$ python -q
>>> import numpy as np
>>> import numpy.linalg as la
>>> np.set_printoptions(suppress=True, linewidth=200)
>>> K = np.load("x.npy")
>>> K
array([[-1,  0,  0,  0],
       [-5, -1,  0,  0],
       [ 1,  5, -1,  0],
       [-1, -1, -1,  4]])
>>> f = np.array([2, 1])
>>> np.correlate(K[1], K[0], "full")
array([0, 0, 0, 5, 1, 0, 0])
>>> np.polyval(f, K[1])
array([-9, -1,  1,  1])
>>> np.convolve(K[1], f)
array([-10,  -7,  -1,   0,   0])
>>> la.cond(K) > 100
np.True_
>>> round(np.log10(la.cond(K)))
2
>>> la.matrix_rank(K, rtol=0.1)
np.int64(3)
>>> feats = np.load("sample9.npy")
>>> feats
array([[2, 1, 0, 0, 0, 0, 1],
       [0, 2, 0, 1, 0, 0, 0],
       [0, 0, 1, 0, 0, 0, 0],
       [2, 1, 0, 0, 0, 0, 0],
       [0, 0, 0, 0, 1, 1, 0],
       [0, 0, 0, 0, 0, 1, 0],
       [1, 2, 0, 1, 0, 0, 1]])
>>> left, sigma, vt = la.svd(feats, full_matrices=False)
>>> sigma.round(1)
array([4.2, 2.1, 1.6, 1. , 0.9, 0.6, 0.1])
>>> np.round(left.T @ feats @ vt.T, 1) + 0
array([[4.2, 0. , 0. , 0. , 0. , 0. , 0. ],
       [0. , 2.1, 0. , 0. , 0. , 0. , 0. ],
       [0. , 0. , 1.6, 0. , 0. , 0. , 0. ],
       [0. , 0. , 0. , 1. , 0. , 0. , 0. ],
       [0. , 0. , 0. , 0. , 0.9, 0. , 0. ],
       [0. , 0. , 0. , 0. , 0. , 0.6, 0. ],
       [0. , 0. , 0. , 0. , 0. , 0. , 0.1]])
>>> np.abs(left[:, 0]).round(6).argmax()
np.int64(6)
>>> np.round(np.abs(vt[0]), 1)
array([0.6, 0.7, 0. , 0.2, 0. , 0. , 0.3])
>>> np.round(vt @ vt.T, 1) + 0
array([[1., 0., 0., 0., 0., 0., 0.],
       [0., 1., 0., 0., 0., 0., 0.],
       [0., 0., 1., 0., 0., 0., 0.],
       [0., 0., 0., 1., 0., 0., 0.],
       [0., 0., 0., 0., 1., 0., 0.],
       [0., 0., 0., 0., 0., 1., 0.],
       [0., 0., 0., 0., 0., 0., 1.]])
>>> (sigma > 1e-8).sum()
np.int64(7)
>>> left.shape, sigma.shape, vt.shape
((7, 7), (7,), (7, 7))
>>> np.round(sigma / sigma[0], 1) + 0
array([1. , 0.5, 0.4, 0.2, 0.2, 0.1, 0. ])
>>> np.round(left.T @ left, 1) + 0
array([[1., 0., 0., 0., 0., 0., 0.],
       [0., 1., 0., 0., 0., 0., 0.],
       [0., 0., 1., 0., 0., 0., 0.],
       [0., 0., 0., 1., 0., 0., 0.],
       [0., 0., 0., 0., 1., 0., 0.],
       [0., 0., 0., 0., 0., 1., 0.],
       [0., 0., 0., 0., 0., 0., 1.]])
>>> np.allclose(feats @ feats.T, feats.T @ feats)
False
>>> (feats - feats.T) / 2
array([[ 0. ,  0.5,  0. , -1. ,  0. ,  0. ,  0. ],
       [-0.5,  0. ,  0. ,  0. ,  0. ,  0. , -1. ],
       [ 0. ,  0. ,  0. ,  0. ,  0. ,  0. ,  0. ],
       [ 1. ,  0. ,  0. ,  0. ,  0. ,  0. , -0.5],
       [ 0. ,  0. ,  0. ,  0. ,  0. ,  0.5,  0. ],
       [ 0. ,  0. ,  0. ,  0. , -0.5,  0. ,  0. ],
       [ 0. ,  1. ,  0. ,  0.5,  0. ,  0. ,  0. ]])
>>> (feats + feats.T) / 2
array([[2. , 0.5, 0. , 1. , 0. , 0. , 1. ],
       [0.5, 2. , 0. , 1. , 0. , 0. , 1. ],
       [0. , 0. , 1. , 0. , 0. , 0. , 0. ],
       [1. , 1. , 0. , 0. , 0. , 0. , 0.5],
       [0. , 0. , 0. , 0. , 1. , 0.5, 0. ],
       [0. , 0. , 0. , 0. , 0.5, 1. , 0. ],
       [1. , 1. , 0. , 0.5, 0. , 0. , 1. ]])
>>> np.allclose(feats, feats.T)
False
>>> la.determinant(feats)
Traceback (most recent call last):
  File "<python-input-28>", line 1, in <module>
    la.determinant(feats)
    ^^^^^^^^^^^^^^
AttributeError: module 'numpy.linalg' has no attribute 'determinant'
>>> np.trace(feats)
np.int64(8)
>>> X = np.load("layer16.npy")
>>> X
array([[ 3.1, -2. , -3. , -1. , -2. , -2. , -3. ],
       [ 3. , -0.9,  3. ,  2. , -3. , -2. ,  1. ],
       [-2. ,  3. , -1.9, -2. ,  3. , -3. ,  2. ],
       [-1. , -2. ,  1. ,  1.1, -3. ,  0. ,  1. ],
       [ 1. ,  1. ,  3. ,  0. , -2.9,  3. ,  1. ],
       [ 3. , -2. , -3. , -2. ,  0. , -0.9,  1. ],
       [ 3. , -2. , -3. , -1. , -2. , -2. , -2.9]])
>>> W1 = np.array([[2, 3, 2, 1, 2, 1],
...     [1, 3, 2, 1, 1, 3],
...     [0, 1, 3, 3, 1, 1],
...     [3, 0, 3, 0, 2, 2],
...     [0, 1, 2, 1, 2, 0],
...     [3, 3, 0, 2, 0, 1],
...     [3, 1, 2, 2, 1, 2]])
>>> beta = np.array([-1, 1, 0, 0, 3, -2])
>>> act = np.maximum(X @ W1 + beta, 0)
>>> act.round(1)
array([[ 0. ,  0. ,  0. ,  0. ,  0. ,  0. ],
       [ 7.1,  2.3, 15.2,  6.1, 10.1,  5.3],
       [ 0. ,  0. ,  0.3,  0. ,  4.1,  0.1],
       [ 1.3,  0. ,  0. ,  0. ,  0. ,  0. ],
       [14. , 17.1,  9.2, 16.1,  4.2, 10. ],
       [ 0. ,  0. ,  0. ,  0. ,  1. ,  0. ],
       [ 0. ,  0. ,  0. ,  0. ,  0. ,  0. ]])
>>> np.round((act > 0).mean(axis=0), 1)
array([0.4, 0.3, 0.4, 0.3, 0.6, 0.4])
>>> (act > 0).astype(int)
array([[0, 0, 0, 0, 0, 0],
       [1, 1, 1, 1, 1, 1],
       [0, 0, 1, 0, 1, 1],
       [1, 0, 0, 0, 0, 0],
       [1, 1, 1, 1, 1, 1],
       [0, 0, 0, 0, 1, 0],
       [0, 0, 0, 0, 0, 0]])
>>> la.matrix_rank(act)
np.int64(5)
>>> cent = np.array([[2, 1], [1, 3], [2, 2], [0, 0], [3, 2], [0, 3]])
>>> W1 @ cent
array([[17, 22],
       [12, 25],
       [10, 14],
       [18, 19],
       [11, 11],
       [ 9, 15],
       [14, 18]])
>>> np.round(act @ cent, 1)
array([[  0. ,   0. ],
       [ 77.2,  80.5],
       [ 12.9,   9.1],
       [  2.6,   1.3],
       [ 76.1, 122.1],
       [  3. ,   2. ],
       [  0. ,   0. ]])
>>> m1 = np.array([[0, 2, -11], [-2, 0, 9], [11, -9, 0]])
>>> m1
array([[  0,   2, -11],
       [ -2,   0,   9],
       [ 11,  -9,   0]])
>>> left, sigma, vt = la.svd(m1)
>>> V = vt[:(sigma > 1e-8).sum()]
>>> rng = np.random.default_rng(916256)
>>> vec = m1[1] + 5 * m1[0] + rng.integers(2) * np.eye(3)[1]
>>> vec
array([ -2.,  10., -46.])
>>> np.allclose(V.T @ V @ vec, vec)
True
>>> round(la.norm(vec - V.T @ V @ vec), 1)
np.float64(0.0)
>>> round(float(la.norm(m1, 2) / la.norm(m1)), 1)
0.7
>>> la.cond(m1) > 100
np.True_
>>> la.matrix_rank(m1, rtol=0.1)
np.int64(2)
>>> [round(float(x), 1) for x in la.svd(m1, compute_uv=False)[:3]]
[14.4, 14.4, 0.0]
>>> A = np.load("arr.npy")
>>> A
array([[ 0, -3,  3, -2, -6],
       [ 3,  0,  3, -3,  3],
       [-3, -3,  0, -5, -1],
       [ 2,  3,  5,  0,  5],
       [ 6, -3,  1, -5,  0]])
>>> round(np.trace(la.pinv(A) @ A), 1)
np.float64(4.0)
>>> np.unique(A.round(6), axis=0).shape
(5, 5)
>>> la.lstsq(A[:-1].T, A[-1])[2]
np.int32(4)
>>> np.allclose(A[:-1].T @ la.lstsq(A[:-1].T, A[-1])[0], A[-1])
True
>>> left, sigma, vt = la.svd(A)
>>> V = vt[:(sigma > 1e-8).sum()]
>>> vec = A[2] + -2 * A[3] + rng.integers(2) * np.eye(5)[3]
>>> vec
array([ -7.,  -9., -10.,  -4., -11.])
>>> la.matrix_rank(np.vstack([A, vec]))
np.int64(5)
>>> np.round(np.diag(V.T @ V), 1)
array([1. , 0.3, 1. , 0.8, 0.9])
>>> np.round(V.T @ V, 1) + 0
array([[ 1. ,  0. ,  0. ,  0. ,  0. ],
       [ 0. ,  0.3,  0.1,  0.4,  0.3],
       [ 0. ,  0.1,  1. , -0.1, -0.1],
       [ 0. ,  0.4, -0.1,  0.8, -0.2],
       [ 0. ,  0.3, -0.1, -0.2,  0.9]])
>>> B = A + rng.integers(-2, 3, (5, 4)) @ rng.integers(-2, 3, (4, 5))
>>> B
array([[-4,  1,  1,  2,  4],
       [-7,  2,  7, -7, 11],
       [-1, -5, -4,  3,  1],
       [ 2,  9,  7, -7,  4],
       [ 2, -7,  4, -7,  0]])
>>> np.abs(B - A).sum(axis=1)
array([24, 28, 18, 16, 13])
>>> np.round(la.svd(B - A, compute_uv=False), 1) + 0
array([17.2, 14.5,  8.6,  0.4,  0. ])
>>> B - A
array([[ -4,   4,  -2,   4,  10],
       [-10,   2,   4,  -4,   8],
       [  2,  -2,  -4,   8,   2],
       [  0,   6,   2,  -7,  -1],
       [ -4,  -4,   3,  -2,   0]])
>>> vec = np.array([3, 4, 1, -2, 4])
>>> np.round(la.svd(A, compute_uv=False), 1) + 0
array([10.5, 10.5,  5.1,  5.1,  0. ])
>>> round(float(la.det(A)), 1)
0.0
>>> Q = la.solve(np.eye(5) - A, np.eye(5) + A)
>>> np.round(Q @ Q.T, 1) + 0
array([[1., 0., 0., 0., 0.],
       [0., 1., 0., 0., 0.],
       [0., 0., 1., 0., 0.],
       [0., 0., 0., 1., 0.],
       [0., 0., 0., 0., 1.]])
>>> arr = np.load("w.npy")
>>> arr
array([[ 1, -2,  4],
       [ 1, -1,  1],
       [ 1,  0,  0],
       [ 1,  1,  1],
       [ 1,  2,  4],
       [ 1,  3,  9],
       [ 1,  4, 16]])
>>> B = np.c_[arr[:, :2] @ np.array([[-2, -6], [5, 3]]), np.array([-1, 3, 3, -1, 2, 0, -2])]
>>> B
array([[-12, -12,  -1],
       [ -7,  -9,   3],
       [ -2,  -6,   3],
       [  3,  -3,  -1],
       [  8,   0,   2],
       [ 13,   3,   0],
       [ 18,   6,  -2]])
>>> np.round(la.norm(la.qr(arr)[0].T @ B, axis=0) ** 2 / ((B ** 2).sum(axis=0) + 1e-12), 1)
array([1. , 1. , 0.5])
>>> la.matrix_rank(np.c_[arr, B])
np.int64(4)
>>> np.round(la.lstsq(arr, B[:, 0])[0], 1) + 0
array([-2.,  5.,  0.])
